>>> import numpy as np
>>> import numpy.linalg as la
>>> np.set_printoptions(suppress=True, linewidth=100)
>>> W0 = np.array([[5, 5, 5, 10, 0, 0, 15, 10, 0],
...     [1, 1, 1, 2, 0, 0, 3, 2, 0],
...     [2, 2, 2, 4, 0, 0, 6, 4, 0],
...     [2, 2, 2, 4, 0, 0, 6, 4, 0],
...     [5, 5, 5, 10, 0, 0, 15, 10, 0],
...     [3, 3, 3, 6, 0, 0, 9, 6, 0]])
>>> rank = la.matrix_rank(W0)
>>> rank
np.int64(1)
>>> N = la.svd(W0)[2][rank:].T
>>> [int(la.matrix_rank(np.delete(W0, i, axis=0))) for i in range(6)]
[1, 1, 1, 1, 1, 1]
>>> la.matrix_rank(W0.T @ W0), la.matrix_rank(W0 @ W0.T)
(np.int64(1), np.int64(1))
>>> [int(la.matrix_rank(W0[:, :j + 1])) for j in range(9)]
[1, 1, 1, 1, 1, 1, 1, 1, 1]
>>> np.round(N @ N.T, 3) + 0
array([[ 0.95, -0.05, -0.05, -0.1 ,  0.  ,  0.  , -0.15, -0.1 ,  0.  ],
       [-0.05,  0.95, -0.05, -0.1 ,  0.  ,  0.  , -0.15, -0.1 ,  0.  ],
       [-0.05, -0.05,  0.95, -0.1 ,  0.  ,  0.  , -0.15, -0.1 ,  0.  ],
       [-0.1 , -0.1 , -0.1 ,  0.8 ,  0.  ,  0.  , -0.3 , -0.2 ,  0.  ],
       [ 0.  ,  0.  ,  0.  ,  0.  ,  1.  ,  0.  ,  0.  ,  0.  ,  0.  ],
       [ 0.  ,  0.  ,  0.  ,  0.  ,  0.  ,  1.  ,  0.  ,  0.  ,  0.  ],
       [-0.15, -0.15, -0.15, -0.3 ,  0.  ,  0.  ,  0.55, -0.3 ,  0.  ],
       [-0.1 , -0.1 , -0.1 , -0.2 ,  0.  ,  0.  , -0.3 ,  0.8 ,  0.  ],
       [ 0.  ,  0.  ,  0.  ,  0.  ,  0.  ,  0.  ,  0.  ,  0.  ,  1.  ]])
>>> [int(la.matrix_rank(W0[:i])) for i in range(1, len(W0) + 1)]
[1, 1, 1, 1, 1, 1]
>>> gram = W0.T @ W0
>>> print(np.round(la.eigvalsh(gram)[::-1], 3) + 0)
[1360.    0.    0.    0.    0.    0.    0.    0.    0.]
>>> (W0 @ W0.T).shape
(6, 6)
>>> gram
array([[ 68,  68,  68, 136,   0,   0, 204, 136,   0],
       [ 68,  68,  68, 136,   0,   0, 204, 136,   0],
       [ 68,  68,  68, 136,   0,   0, 204, 136,   0],
       [136, 136, 136, 272,   0,   0, 408, 272,   0],
       [  0,   0,   0,   0,   0,   0,   0,   0,   0],
       [  0,   0,   0,   0,   0,   0,   0,   0,   0],
       [204, 204, 204, 408,   0,   0, 612, 408,   0],
       [136, 136, 136, 272,   0,   0, 408, 272,   0],
       [  0,   0,   0,   0,   0,   0,   0,   0,   0]])
>>> np.diag(gram)
array([ 68,  68,  68, 272,   0,   0, 612, 272,   0])
>>> la.matrix_rank(gram)
np.int64(1)
>>> mat = np.load("sample9.npy")
>>> mat
array([[  0,  -3,   1,  -1,   0,  -1,   1,  -1,   3,   3,   2],
       [ -1,  -2,  -1,  -1,  -1,  -3,   1,  -1,   2,   3,   3],
       [  2,  -2,   0,  -4,   0,  -6,   4,   0,   2,   4,   0],
       [  1,  -4,   1,  -3,  -3,  -6,   5,  -3,   3,   1,   2],
       [  1,  -4,   3,  -3,  -5,  -7,   5,  -2,   4,   0,   5],
       [  0,  -7,   4,  -5,  -4,  -5,   4,  -1,   2,  -3,   3],
       [  2, -10,   6,  -5,  -6,  -6,   6,  -4,   5,  -2,   1],
       [  5,  -8,   5,  -8,  -9,  -8,   5,  -3,   4,  -3,   4],
       [  4,  -8,   6, -10,  -6, -10,   2,  -2,   1,  -4,   5],
       [  2,  -6,   9,  -9,  -5, -10,   0,  -3,  -1,  -3,   8],
       [  0,  -7,   9, -12,  -5,  -7,   1,  -3,  -3,  -1,   7],
       [  0,  -7,   7, -12,  -6,  -5,  -2,   0,  -3,   2,   8],
       [ -1,  -7,   7,  -9,  -4,  -6,  -4,  -3,  -1,   0,   6],
       [  1,  -6,  10, -12,  -3,  -4,  -6,  -6,  -4,   0,   4],
       [  1,  -7,   8, -15,  -6,  -3,  -9,  -7,  -2,   2,   1],
       [  3,  -8,   6, -13,  -3,  -3,  -7,  -5,  -4,   0,   0],
       [  4, -10,   6, -16,  -1,  -1,  -9,  -6,  -2,  -2,   1],
       [  7,  -8,   9, -14,  -1,  -3,  -6,  -8,  -3,  -5,   2],
       [  7,  -7,   9, -12,   1,  -1,  -8,  -5,  -1,  -6,   4],
       [  4,  -5,   7, -10,   4,  -2, -11,  -6,  -2,  -6,   2],
       [  7,  -5,   4,  -9,   2,   0, -14,  -8,  -3,  -5,   1],
       [  7,  -5,   7,  -6,   1,   0, -14, -11,  -6,  -5,   4],
       [  6,  -4,  10,  -8,   1,  -2, -13, -10,  -3,  -4,   5],
       [  5,  -3,  13,  -8,  -2,  -1, -16, -13,  -1,  -7,   6],
       [  7,  -5,  16, -10,  -5,  -1, -19, -14,  -3,  -9,   3],
       [  4,  -7,  14,  -9,  -5,  -3, -18, -17,   0,  -8,   6],
       [  6,  -7,  16, -10,  -3,  -5, -21, -15,   1,  -7,   7],
       [  6,  -8,  17, -10,   0,  -7, -20, -13,   0,  -7,  10],
       [  4,  -7,  19,  -8,  -2,  -8, -22, -13,   3,  -7,  10],
       [  2,  -4,  18, -10,  -3, -10, -21, -14,   0, -10,  13],
       [ -1,  -2,  20, -13,  -4, -11, -24, -11,   2,  -8,  15],
       [ -4,  -5,  22, -10,  -5,  -8, -27, -13,   5,  -8,  13],
       [ -5,  -4,  25,  -9,  -6,  -6, -25, -15,   8,  -6,  12],
       [ -6,  -4,  23,  -9,  -6,  -9, -24, -18,   5,  -9,  15],
       [ -4,  -1,  22,  -6,  -6,  -8, -24, -16,   4, -10,  18],
       [ -7,  -2,  19,  -6,  -9,  -6, -27, -18,   4,  -7,  18],
       [ -6,  -2,  17,  -7, -12,  -5, -28, -16,   4, -10,  17],
       [ -6,  -1,  17,  -6, -10,  -8, -30, -18,   7, -11,  14],
       [ -5,  -3,  16,  -9,  -7,  -6, -27, -19,  10,  -8,  14],
       [ -2,  -1,  14, -10,  -9,  -9, -26, -19,   8,  -5,  12],
       [ -2,   0,  12,  -9,  -6,  -7, -24, -16,  10,  -3,  11]])
>>> proj = mat @ la.solve(mat.T @ mat, mat.T)
>>> np.round(la.eigvalsh(proj), 3) + 0
array([0., 0., 0., 0., 0., 0., 0., 0., 0., 0., 0., 0., 0., 0., 0., 0., 0., 0., 0., 0., 0., 0., 0.,
       0., 0., 0., 0., 0., 0., 0., 1., 1., 1., 1., 1., 1., 1., 1., 1., 1., 1.])
>>> print(np.round(proj @ mat[:, 7], 3) + 0)
[ -1.  -1.   0.  -3.  -2.  -1.  -4.  -3.  -2.  -3.  -3.   0.  -3.  -6.  -7.  -5.  -6.  -8.  -5.
  -6.  -8. -11. -10. -13. -14. -17. -15. -13. -13. -14. -11. -13. -15. -18. -16. -18. -16. -18.
 -19. -19. -16.]
>>> np.allclose(proj @ proj, proj)
True
>>> np.trace(proj)
np.float64(11.0)
